$ python -q
>>> import numpy as np
>>> import numpy.linalg as la
>>> np.set_printoptions(precision=2, suppress=True, linewidth=100)
>>> def rd(a):
...     return np.round(a, 2) + 0
... 
>>> A2 = np.array([[-3, 0, 3], [-3, 0, 3], [2, 0, -3]])
>>> mat = np.tril(A2)
>>> mat
array([[-3,  0,  0],
       [-3,  0,  0],
       [ 2,  0, -3]])
>>> np.prod(np.diag(mat)), rd(la.det(mat))
(np.int64(0), np.float64(0.0))
>>> mat @ mat
array([[  9,   0,   0],
       [  9,   0,   0],
       [-12,   0,   9]])
>>> la.matrix_power(mat - np.diag(np.diag(mat)), 3)
array([[0, 0, 0],
       [0, 0, 0],
       [0, 0, 0]])
>>> [int(la.matrix_rank(la.matrix_power(mat, p))) for p in range(1, 4)]
[2, 2, 2]
>>> C2 = mat.T @ mat
>>> rd(la.svd(mat, compute_uv=False) ** 2)
array([24.35,  6.65,  0.  ])
>>> np.trace(C2), (mat ** 2).sum()
(np.int64(31), np.int64(31))
>>> (mat @ mat.T).shape
(3, 3)
>>> rd(la.eigvalsh(C2)[::-1])
array([24.35,  6.65,  0.  ])
>>> def softmax(z):
...     e = np.exp(z - z.max(axis=-1, keepdims=True))
...     return e / e.sum(axis=-1, keepdims=True)
... 
>>> rd(softmax(10 * mat[0]))
array([0. , 0.5, 0.5])
>>> rd(softmax(mat[0] + -1))
array([0.02, 0.49, 0.49])
>>> scores = mat @ mat.T / np.sqrt(3)
>>> rd(softmax(scores + np.triu(np.full(scores.shape, -np.inf), 1)))
array([[1. , 0. , 0. ],
       [0.5, 0.5, 0. ],
       [0. , 0. , 1. ]])
>>> softmax(scores).round(6).argmax(axis=1)
array([0, 0, 2])
>>> rd(softmax(scores)[0] @ mat)
array([-3.,  0.,  0.])
>>> m1 = np.loadtxt("x.csv", delimiter=",")
>>> rd(m1)
array([[ 0.58, -0.42, -0.7 ],
       [-0.42,  0.58, -0.7 ],
       [-0.7 , -0.7 , -0.16]])
>>> rd(m1[:, 0] @ m1[:, 1])
np.float64(0.0)
>>> rd(m1.T @ m1)
array([[1., 0., 0.],
       [0., 1., 0.],
       [0., 0., 1.]])
>>> rd(la.norm(m1, axis=0))
array([1., 1., 1.])
>>> rd(m1 @ m1.T)
array([[1., 0., 0.],
       [0., 1., 0.],
       [0., 0., 1.]])
>>> Q, r_ = la.qr(m1)
>>> rd(np.trace(Q @ Q.T))
np.float64(3.0)
>>> Q.shape, r_.shape
((3, 3), (3, 3))
>>> rd(Q)
array([[-0.58,  0.42,  0.7 ],
       [ 0.42, -0.58,  0.7 ],
       [ 0.7 ,  0.7 ,  0.16]])
>>> rd(np.abs(np.diag(r_)))
array([1., 1., 1.])
>>> np.allclose(r_.T @ r_, m1.T @ m1)
True
>>> rng = np.random.default_rng(35)
>>> idx = rng.permutation(3)
>>> A2 = m1[:, idx] * rng.choice([-1, 1], 3)
>>> rd(A2)
array([[-0.7 ,  0.42,  0.58],
       [-0.7 , -0.58, -0.42],
       [-0.16,  0.7 , -0.7 ]])
>>> U, _, Vh = la.svd(m1.T @ A2)
>>> rd(U @ Vh)
array([[ 0.,  0.,  1.],
       [ 0., -1.,  0.],
       [ 1.,  0.,  0.]])
>>> rd(la.lstsq(m1, A2)[0])
array([[ 0.,  0.,  1.],
       [ 0., -1.,  0.],
       [ 1.,  0.,  0.]])
>>> x0 = np.array([-3, -2, -1])
>>> rd(A2 @ np.eye(3)[1])
array([ 0.42, -0.58,  0.7 ])
>>> (A2 @ x0).argmax()
np.int64(1)
>>> rd(A2 @ x0)
array([ 0.67,  3.67, -0.21])
>>> rd(A2 @ (2 * x0))
array([ 1.35,  7.35, -0.42])
>>> rd(A2 @ np.ones(3))
array([ 0.3 , -1.7 , -0.16])
>>> rd(A2 * x0)
array([[ 2.09, -0.84, -0.58],
       [ 2.09,  1.16,  0.42],
       [ 0.49, -1.4 ,  0.7 ]])
>>> A2 = np.array([[2, 2, 0], [-3, 3, 2], [-2, -1, 3]])
>>> la.matrix_rank(m1 @ A2)
np.int64(3)
>>> rd(np.einsum("ij->j", m1))
array([-0.53, -0.53, -1.56])
>>> la.matrix_rank(np.vstack([m1, A2.T]))
np.int64(3)
>>> rd(np.einsum("ik,kj->ji", m1, A2))
array([[ 3.81, -1.19,  1.02],
       [ 0.6 ,  1.6 , -3.33],
       [-2.93, -0.93, -1.88]])
>>> rd(np.einsum("ik,kj->ij", m1, A2))
array([[ 3.81,  0.6 , -2.93],
       [-1.19,  1.6 , -0.93],
       [ 1.02, -3.33, -1.88]])
>>> np.vstack([m1, A2.T]).shape
(6, 3)
>>> A = np.loadtxt("test13.csv", delimiter=",")
>>> A
array([[ -3.,  -3.,  -5.,   1.,   4.,   1.,  -2.,   2.],
       [ -5.,  -7.,  -2.,  -1.,   8.,   9.,   1.,  -4.],
       [ -2.,   0.,  -3.,   0.,  -4.,   2.,  -4.,  -1.],
       [  5.,  -4.,  -2.,   2.,   3.,   0.,  -3.,   3.],
       [  4.,  -4.,  -1.,  -5.,   1.,  -1.,  -5.,   0.],
       [  0.,   0.,   0.,   0.,   0.,   0.,   0.,   0.],
       [  3.,  -8.,   3.,  -1.,   9.,   6.,   4.,  -3.],
       [  1.,   1.,  -2.,  -2.,   2.,   5.,   2.,   2.],
       [  0.,   0.,   0.,   0.,   0.,   0.,   0.,   0.],
       [ -5.,  -3.,   0.,  -3.,   1.,   2.,  -5.,  -3.],
       [ -4.,  -2.,  -2.,  -5.,   3.,   7.,  -3.,  -1.],
       [ -5.,  -7.,  -2.,  -1.,   8.,   9.,   1.,  -4.],
       [  2.,  -5.,  -3.,   4.,  -3.,  -3.,  -9.,   0.],
       [ -1.,  -6.,  -4.,   4.,   2.,  -3.,  -1.,  -3.],
       [  0.,   0.,   0.,   0.,   0.,   0.,   0.,   0.],
       [  2.,  -6.,  -7.,   4.,  -6.,  -8., -14.,   0.],
       [  0.,   0.,   0.,   0.,   0.,   0.,   0.,   0.],
       [  3., -10.,   0.,   8.,   6.,  -3.,  -1.,  -2.]])
>>> C2 = np.cov(A, rowvar=False)
>>> rd(np.corrcoef(A[:, 4], A[:, 3])[0, 1])
np.float64(-0.14)
>>> np.argsort(-A.std(axis=0).round(6), kind="stable")
array([5, 6, 4, 1, 3, 0, 2, 7])
>>> Q, vecs = la.qr(A[:, :3])[0], la.qr(A[:, 3:])[0]
>>> sig = la.svd(Q.T @ vecs, compute_uv=False)
>>> rd(la.norm(Q @ Q.T - vecs @ vecs.T, 2))
np.float64(1.0)
>>> (sig > 0.9).sum()
np.int64(1)
>>> rd(np.degrees(np.arccos(sig.clip(0, 1))))
array([ 2.34, 28.42, 49.95])
>>> X = np.array([[2.0, 1.0, 0.0, 0.0, 0.0, 0.0, 0.0],
...     [0.0, 2.0, 1.0, 0.0, 0.0, 0.0, 0.0],
...     [0.0, 0.0, 2.0, 1.0, 0.0, 0.0, 0.0],
...     [0.0, 0.0, 0.0, 2.0, 1.0, 0.0, 0.0],
...     [0.0, 0.0, 0.0, 0.0, 2.0, 1.0, 0.0],
...     [0.0, 0.0, 0.0, 0.0, 0.0, 2.0, 1.0],
...     [0.0, 0.0, 0.0, 0.0, 0.0, 0.0, 2.0]])
>>> th = np.radians(30)
>>> r_ = np.eye(7)
>>> r_[0, 0] = r_[3, 3] = np.cos(th)
>>> r_[0, 3], r_[3, 0] = -np.sin(th), np.sin(th)
>>> rd(r_)
array([[ 0.87,  0.  ,  0.  , -0.5 ,  0.  ,  0.  ,  0.  ],
       [ 0.  ,  1.  ,  0.  ,  0.  ,  0.  ,  0.  ,  0.  ],
       [ 0.  ,  0.  ,  1.  ,  0.  ,  0.  ,  0.  ,  0.  ],
       [ 0.5 ,  0.  ,  0.  ,  0.87,  0.  ,  0.  ,  0.  ],
       [ 0.  ,  0.  ,  0.  ,  0.  ,  1.  ,  0.  ,  0.  ],
       [ 0.  ,  0.  ,  0.  ,  0.  ,  0.  ,  1.  ,  0.  ],
       [ 0.  ,  0.  ,  0.  ,  0.  ,  0.  ,  0.  ,  1.  ]])
>>> A2 = X @ r_.T
>>> np.allclose(la.norm(X, axis=1), la.norm(A2, axis=1))
True
>>> rd(np.abs(A2 - X).max(axis=0))
array([1., 0., 0., 1., 0., 0., 0.])
>>> np.allclose(X @ X.T, A2 @ A2.T)
True
>>> rk = la.matrix_rank(mat)
>>> rk
np.int64(2)
>>> ns = la.svd(mat)[2][rk:].T
>>> [int(la.matrix_rank(mat[:, :j + 1])) for j in range(3)]
[1, 1, 2]
>>> rd(np.sort(la.eigvals(X)))
array([2., 2., 2., 2., 2., 2., 2.])
>>> la.matrix_rank(X - X[0, 0] * np.eye(7))
np.int64(6)
>>> np.prod(np.diag(X)), rd(la.det(X))
(np.float64(128.0), np.float64(128.0))
>>> X @ X
array([[4., 4., 1., 0., 0., 0., 0.],
       [0., 4., 4., 1., 0., 0., 0.],
       [0., 0., 4., 4., 1., 0., 0.],
       [0., 0., 0., 4., 4., 1., 0.],
       [0., 0., 0., 0., 4., 4., 1.],
       [0., 0., 0., 0., 0., 4., 4.],
       [0., 0., 0., 0., 0., 0., 4.]])
>>> W0 = np.load("layer18.npy")
>>> W0
array([[3., 1., 1.],
       [1., 3., 1.],
       [1., 1., 3.]])
>>> x0 = np.array([-2, 2, -1])
>>> target = W0 @ x0
>>> target
array([-5.,  3., -3.])
>>> rd(la.solve(W0, target))
array([-2.,  2., -1.])
>>> rd(la.solve(W0, 3 * target))
array([-6.,  6., -3.])
>>> rd(la.solve(W0.T, W0[2]))
array([0., 0., 1.])
>>> A2 = W0 / np.sqrt((W0 ** 2).mean(axis=1, keepdims=True))
>>> la.matrix_rank(A2) == la.matrix_rank(W0)
np.True_
>>> rd(la.norm(A2, axis=1))
array([1.73, 1.73, 1.73])
>>> la.matrix_rank(W0 - W0.mean(axis=1, keepdims=True))
np.int64(2)
>>> rd(A2[1])
array([0.52, 1.57, 0.52])
>>> ev, vecs = la.eigh(W0)
>>> x0 = np.array([3, -1, 1])
>>> rd(x0 @ W0 @ x0 / (x0 @ x0)), rd(ev[0]), rd(ev[-1])
(np.float64(2.82), np.float64(2.0), np.float64(5.0))
>>> np.abs(W0).sum(axis=1).max(), rd(np.abs(ev).max())
(np.float64(5.0), np.float64(5.0))
>>> rd(softmax(10 * W0[1]))
array([0., 1., 0.])
>>> rd(softmax(W0).sum(axis=1))
array([1., 1., 1.])
>>> rd(softmax(W0[1]))
array([0.11, 0.79, 0.11])
>>> scores = W0 @ W0.T / np.sqrt(3)
>>> softmax(scores).round(6).argmax(axis=1)
array([0, 1, 2])
>>> E = np.load("m.npy")
>>> E
array([[-2,  4,  4, -3,  6,  6],
       [ 6,  2, -4,  9,  3, -6],
       [ 0, -6,  0,  0, -9,  0],
       [-2,  4,  4, -1,  2,  2],
       [ 6,  2, -4,  3,  1, -2],
       [ 0, -6,  0,  0, -3,  0]])
>>> r0 = np.array([-1, 1, -3, 0, -1, 1])
>>> A2 = E + np.outer(r0, np.eye(6)[1])
>>> A2
array([[-2.,  3.,  4., -3.,  6.,  6.],
       [ 6.,  3., -4.,  9.,  3., -6.],
       [ 0., -9.,  0.,  0., -9.,  0.],
       [-2.,  4.,  4., -1.,  2.,  2.],
       [ 6.,  1., -4.,  3.,  1., -2.],
       [ 0., -5.,  0.,  0., -3.,  0.]])
>>> r0, r1 = E[4], E[3]
>>> r0 @ r0
np.int64(70)
>>> p = (r0 @ r1) / (r0 @ r0) * r0
>>> la.matrix_rank(np.outer(r0, r1))
np.int64(1)
>>> rd(r1 - p)
array([0.14, 4.71, 2.57, 0.07, 2.36, 1.29])
>>> rd(p)
array([-2.14, -0.71,  1.43, -1.07, -0.36,  0.71])
>>> (r1 - p) @ r0
np.float64(0.0)
>>> A2 = E / la.norm(E, axis=1, keepdims=True)
>>> C2 = A2 @ A2.T
>>> rd(C2)
array([[ 1.  , -0.45, -0.67,  0.87, -0.39, -0.58],
       [-0.45,  1.  , -0.27, -0.39,  0.87, -0.23],
       [-0.67, -0.27,  1.  , -0.58, -0.23,  0.87],
       [ 0.87, -0.39, -0.58,  1.  , -0.45, -0.67],
       [-0.39,  0.87, -0.23, -0.45,  1.  , -0.27],
       [-0.58, -0.23,  0.87, -0.67, -0.27,  1.  ]])
>>> rd(la.norm(A2, axis=1))
array([1., 1., 1., 1., 1., 1.])
>>> rd(np.degrees(np.arccos(np.clip(C2[5, 0], -1, 1))))
np.float64(125.37)
>>> rd(C2[5])
array([-0.58, -0.23,  0.87, -0.67, -0.27,  1.  ])
>>> (C2 - 2 * np.eye(6)).round(6).argmax(axis=1)
array([3, 4, 5, 0, 1, 2])
>>> (np.abs(C2) > 0.9).astype(int)
array([[1, 0, 0, 0, 0, 0],
       [0, 1, 0, 0, 0, 0],
       [0, 0, 1, 0, 0, 0],
       [0, 0, 0, 1, 0, 0],
       [0, 0, 0, 0, 1, 0],
       [0, 0, 0, 0, 0, 1]])
>>> M = np.load("sample5.npy")
>>> M
array([[ 6,  3, -9,  4,  2, -6],
       [ 6,  0,  0,  4,  0,  0],
       [ 9, -9,  3,  6, -6,  2],
       [-4, -2,  6, -4, -2,  6],
       [-4,  0,  0, -4,  0,  0],
       [-6,  6, -2, -6,  6, -2]])
>>> W1 = np.array([[1, 2, 1, 3, 0],
...     [1, 0, 0, 2, 3],
...     [2, 1, 0, 1, 1],
...     [2, 1, 0, 3, 1],
...     [3, 2, 2, 1, 3],
...     [3, 0, 0, 1, 0]])
>>> c = np.array([1, 2, 2, 1, -1])
>>> hid = np.maximum(M @ W1 + c, 0)
>>> (hid > 0).mean(axis=0)
array([0.5, 0.5, 0.5, 0.5, 0.5])
>>> Z = np.array([[-8, -8], [-9, 7], [2, 3], [1, -1], [2, -4]])
>>> (hid @ Z).round(6).argmax(axis=1)
array([1, 1, 1, 0, 0, 0])
>>> hid @ Z
array([[ -51,   67],
       [-229,  -13],
       [-182,   36],
       [ -88,  -88],
       [   0,    0],
       [  70,  -84]])
